$ python3 -q
>>> import numpy as np
>>> from numpy import linalg as LA
>>> np.set_printoptions(precision=3, suppress=True, linewidth=200)
>>> E = np.load("m.npy")
>>> E
array([[ -6.187,  -0.747,  -1.053, -15.507,   2.045,   5.919,  16.332,  -3.464],
       [  6.674, -15.733, -16.206,  -0.66 ,  10.712,  -4.929,  -2.932,   4.924],
       [  3.777, -11.598, -18.867, -10.458,  12.556,  -7.8  ,   2.546,  -4.558],
       [  1.137,  -8.783, -13.667, -11.286,   9.471,  -3.746,   6.109,  -3.669],
       [  0.844,  -9.761,  -2.779,  -0.421,   2.684,   5.726,   4.57 ,   9.32 ],
       [ -1.543,  -6.535,  -3.516,  -6.949,   3.294,   4.634,   8.812,   3.326],
       [ -7.172,   1.028,  -4.918, -21.983,   4.522,   2.352,  18.749, -10.388],
       [ -1.729,  -5.184, -12.377, -16.811,   8.844,  -3.154,  10.792,  -8.146],
       [  9.485, -18.734, -21.72 ,   0.246,  13.982,  -9.227,  -6.73 ,   4.006],
       [  5.828, -14.937, -13.698,  -0.03 ,   9.197,  -2.893,  -1.949,   6.262],
       [ -8.242,   2.197,  -3.037, -22.559,   3.413,   3.798,  20.235, -10.31 ],
       [ -2.819,  -4.851,  -3.594, -10.102,   3.422,   4.327,  11.019,   0.517],
       [ -1.278,  -6.669,  -5.224,  -8.126,   4.345,   3.19 ,   8.677,   1.754],
       [ -5.683,  -1.663,   0.978, -12.136,   0.744,   7.79 ,  15.085,   0.146],
       [  5.409, -13.15 , -23.602, -11.561,  15.413, -11.638,   0.628,  -7.008],
       [  7.245, -15.976, -20.268,  -3.601,  13.214,  -8.376,  -3.152,   1.061],
       [  4.184, -13.244,  -9.981,  -0.037,   6.976,   0.051,   0.181,   7.415],
       [  4.613, -14.098,  -7.65 ,   3.471,   5.493,   2.171,  -0.994,  11.239],
       [  6.18 , -14.702, -19.275,  -5.11 ,  12.661,  -7.707,  -1.507,   0.038],
       [ -2.594,  -4.451,  -9.161, -15.475,   6.888,  -0.502,  11.676,  -5.963],
       [ -1.215,  -6.718,  -5.502,  -8.269,   4.515,   2.958,   8.62 ,   1.541],
       [  2.227, -11.109,  -6.507,  -1.055,   4.927,   2.724,   2.893,   7.598],
       [  2.607, -10.849, -12.587,  -6.6  ,   8.704,  -2.525,   3.379,   0.807],
       [  5.804, -14.91 , -13.661,  -0.049,   9.176,  -2.865,  -1.915,   6.257],
       [ -2.007,  -6.294,  -0.576,  -4.941,   1.485,   7.12 ,   9.058,   6.015],
       [  6.695, -16.765,  -8.18 ,   7.919,   5.694,   2.098,  -4.473,  15.002],
       [ -3.875,  -2.804,  -8.879, -18.258,   6.791,  -0.495,  13.825,  -8.333],
       [  2.915, -12.484,  -2.738,   4.605,   2.529,   6.151,   1.003,  13.772],
       [  3.071, -11.198, -14.665,  -7.691,   9.973,  -4.256,   2.971,  -0.804],
       [ 13.442, -23.114, -28.228,   2.852,  17.803, -14.18 , -12.31 ,   4.278],
       [ -1.958,  -7.067,   5.097,   1.204,  -2.063,  12.092,   7.909,  13.21 ],
       [ -7.347,   1.135,  -3.943, -21.367,   3.924,   3.172,  18.866,  -9.541],
       [  1.006,  -7.943, -19.021, -17.288,  12.825,  -8.455,   7.337, -10.638],
       [  0.46 ,  -7.934, -13.356, -12.584,   9.319,  -3.6  ,   7.214,  -4.718],
       [ -3.087,  -4.571,  -3.015, -10.132,   3.077,   4.783,  11.371,   0.671],
       [ 10.583, -21.034, -14.849,  10.189,   9.619,  -3.009,  -9.906,  14.928],
       [ -2.938,  -4.345,  -6.391, -13.361,   5.178,   1.857,  11.748,  -3.233]])
>>> # rank 3
>>> gram = np.cov(E, rowvar=False)
>>> np.round(LA.eigvalsh(gram)[::-1], 3) + 0
array([251.006, 121.779,   0.   ,   0.   ,   0.   ,   0.   ,   0.   ,   0.   ])
>>> np.argwhere(np.triu(np.abs(np.corrcoef(E.T)) > 0.8, 1))
array([[0, 1],
       [0, 6],
       [1, 3],
       [1, 6],
       [2, 4],
       [2, 5],
       [3, 6],
       [3, 7],
       [4, 5]])
>>> np.polyfit(E[:, 3], E[:, 0], 1)
array([0.483, 4.651])
